% python3 -q
>>> import numpy as np
>>> from numpy import linalg as LA
>>> np.set_printoptions(precision=2, suppress=True, linewidth=160)
>>> rnd = lambda a: np.round(a, 2) + 0
>>> K = np.array([[1, -2, 1, -2], [0, 2, 0, 2], [1, -2, 1, -2], [0, 2, 0, 2]])
>>> print(K)
[[ 1 -2  1 -2]
 [ 0  2  0  2]
 [ 1 -2  1 -2]
 [ 0  2  0  2]]
>>> # rows 0 and 2 are equal
>>> rank = LA.matrix_rank(K)
>>> print(rank)
2
>>> ns = LA.svd(K)[2][rank:].T
>>> print([int(LA.matrix_rank(K[:i])) for i in range(1, len(K) + 1)])
[1, 2, 2, 2]
>>> print(rnd(ns @ ns.T))
[[ 0.5  0.  -0.5  0. ]
 [ 0.   0.5  0.  -0.5]
 [-0.5  0.   0.5  0. ]
 [ 0.  -0.5  0.   0.5]]
>>> print(rnd(K @ ns))
[[0. 0.]
 [0. 0.]
 [0. 0.]
 [0. 0.]]
>>> print(LA.matrix_rank(K.T @ K), LA.matrix_rank(K @ K.T))
2 2
>>> print([int(LA.matrix_rank(K[:, :j + 1])) for j in range(4)])
[1, 2, 2, 2]
>>> print(LA.cond(K) > 100)
True
>>> print([round(float(x), 2) for x in LA.svd(K, compute_uv=False)[:3]])
[5.84, 1.37, 0.0]
>>> print(np.argsort(-LA.norm(K, axis=0).round(6), kind="stable")[:3])
[1 3 0]
>>> print(LA.matrix_rank(K, rtol=0.1))
2
>>> print(rnd(LA.norm(K, 2) / LA.norm(K)))
0.97
>>> A = np.array([[1, 0, 0, 0, 0, 0, 0],
...     [5, 1, 0, 0, 0, 0, 0],
...     [-1, -1, 1, 0, 0, 0, 0],
...     [2, -4, 3, 1, 0, 0, 0],
...     [-4, 4, 1, 2, 1, 0, 0],
...     [-2, 0, 1, -1, 2, 1, 0],
...     [-4, 2, 4, -1, 2, -5, 1]])
>>> # triangular: eigenvalues sit on the diagonal
>>> ang = np.radians(60)
>>> r_ = np.eye(7)
>>> r_[4, 4] = r_[3, 3] = np.cos(ang)
>>> r_[4, 3], r_[3, 4] = -np.sin(ang), np.sin(ang)
>>> print(rnd(r_))
[[ 1.    0.    0.    0.    0.    0.    0.  ]
 [ 0.    1.    0.    0.    0.    0.    0.  ]
 [ 0.    0.    1.    0.    0.    0.    0.  ]
 [ 0.    0.    0.    0.5   0.87  0.    0.  ]
 [ 0.    0.    0.   -0.87  0.5   0.    0.  ]
 [ 0.    0.    0.    0.    0.    1.    0.  ]
 [ 0.    0.    0.    0.    0.    0.    1.  ]]
>>> A2 = A @ r_.T
>>> print(np.allclose(A @ A.T, A2 @ A2.T))
True
>>> print(rnd(A2))
[[ 1.    0.    0.    0.    0.    0.    0.  ]
 [ 5.    1.    0.    0.    0.    0.    0.  ]
 [-1.   -1.    1.    0.    0.    0.    0.  ]
 [ 2.   -4.    3.    0.5  -0.87  0.    0.  ]
 [-4.    4.    1.    1.87 -1.23  0.    0.  ]
 [-2.    0.    1.    1.23  1.87  1.    0.  ]
 [-4.    2.    4.    1.23  1.87 -5.    1.  ]]
>>> print(rnd(LA.svd(A, compute_uv=False)), rnd(LA.svd(A2, compute_uv=False)))
[10.04  6.2   4.63  3.08  2.4   0.28  0.  ] [10.04  6.2   4.63  3.08  2.4   0.28  0.  ]
>>> rng = np.random.default_rng(14)
>>> labels = rng.permutation(7)
>>> print(labels)
[6 3 0 4 1 2 5]
>>> A2 = A[labels][:, labels]
>>> print(np.diag(A2))
[1 1 1 1 1 1 1]
>>> J = np.loadtxt("test9.csv", delimiter=",")
>>> print(J)
[[ 0.  2.  5. -5. -4.  3.  3. -3.  5.  2. -2.]
 [ 2.  0.  0.  0.  0.  0.  0.  0.  0.  0.  0.]
 [ 5.  0.  0.  0.  0.  0.  0.  0.  0.  0.  0.]
 [-5.  0.  0.  0.  0.  0.  0.  0.  0.  0.  0.]
 [-4.  0.  0.  0.  0.  0.  0.  0.  0.  0.  0.]
 [ 3.  0.  0.  0.  0.  0.  0.  0.  0.  0.  0.]
 [ 3.  0.  0.  0.  0.  0.  0.  0.  0.  0.  0.]
 [-3.  0.  0.  0.  0.  0.  0.  0.  0.  0.  0.]
 [ 5.  0.  0.  0.  0.  0.  0.  0.  0.  0.  0.]
 [ 2.  0.  0.  0.  0.  0.  0.  0.  0.  0.  0.]
 [-2.  0.  0.  0.  0.  0.  0.  0.  0.  0.  0.]]
>>> # symmetric, so the eigenvalues are real
>>> print([round(float(LA.det(J[:i, :i])), 2) + 0 for i in range(1, 12)])
[0.0, -4.0, 0.0, 0.0, 0.0, 0.0, 0.0, 0.0, 0.0, 0.0, 0.0]
>>> print(rnd(LA.eigvalsh(J).min()))
-11.4
>>> F = np.loadtxt("a.csv", delimiter=",")
>>> print(F)
[[0. 0. 0. 0. 0. 0. 0. 1. 0. 0.]
 [0. 0. 1. 0. 0. 0. 0. 0. 0. 0.]
 [0. 0. 0. 0. 1. 0. 0. 0. 0. 0.]
 [0. 1. 0. 0. 0. 0. 0. 0. 0. 0.]
 [0. 0. 0. 0. 0. 0. 0. 0. 0. 1.]
 [0. 0. 0. 1. 0. 0. 0. 0. 0. 0.]
 [0. 0. 0. 0. 0. 0. 1. 0. 0. 0.]
 [0. 0. 0. 0. 0. 1. 0. 0. 0. 0.]
 [1. 0. 0. 0. 0. 0. 0. 0. 0. 0.]
 [0. 0. 0. 0. 0. 0. 0. 0. 1. 0.]]
>>> # splits into 2 blocks
>>> def softmax(z):
...     e = np.exp(z - z.max(axis=-1, keepdims=True))
...     return e / e.sum(axis=-1, keepdims=True)
... 
>>> print(rnd(softmax(F[8])))
[0.23 0.09 0.09 0.09 0.09 0.09 0.09 0.09 0.09 0.09]
>>> print(rnd(softmax(10 * F[8])))
[1. 0. 0. 0. 0. 0. 0. 0. 0. 0.]
>>> S = F @ F.T / np.sqrt(10)
>>> print(rnd(softmax(S)))
[[0.13 0.1  0.1  0.1  0.1  0.1  0.1  0.1  0.1  0.1 ]
 [0.1  0.13 0.1  0.1  0.1  0.1  0.1  0.1  0.1  0.1 ]
 [0.1  0.1  0.13 0.1  0.1  0.1  0.1  0.1  0.1  0.1 ]
 [0.1  0.1  0.1  0.13 0.1  0.1  0.1  0.1  0.1  0.1 ]
 [0.1  0.1  0.1  0.1  0.13 0.1  0.1  0.1  0.1  0.1 ]
 [0.1  0.1  0.1  0.1  0.1  0.13 0.1  0.1  0.1  0.1 ]
 [0.1  0.1  0.1  0.1  0.1  0.1  0.13 0.1  0.1  0.1 ]
 [0.1  0.1  0.1  0.1  0.1  0.1  0.1  0.13 0.1  0.1 ]
 [0.1  0.1  0.1  0.1  0.1  0.1  0.1  0.1  0.13 0.1 ]
 [0.1  0.1  0.1  0.1  0.1  0.1  0.1  0.1  0.1  0.13]]
>>> print(softmax(S).round(6).argmax(axis=1))
[0 1 2 3 4 5 6 7 8 9]
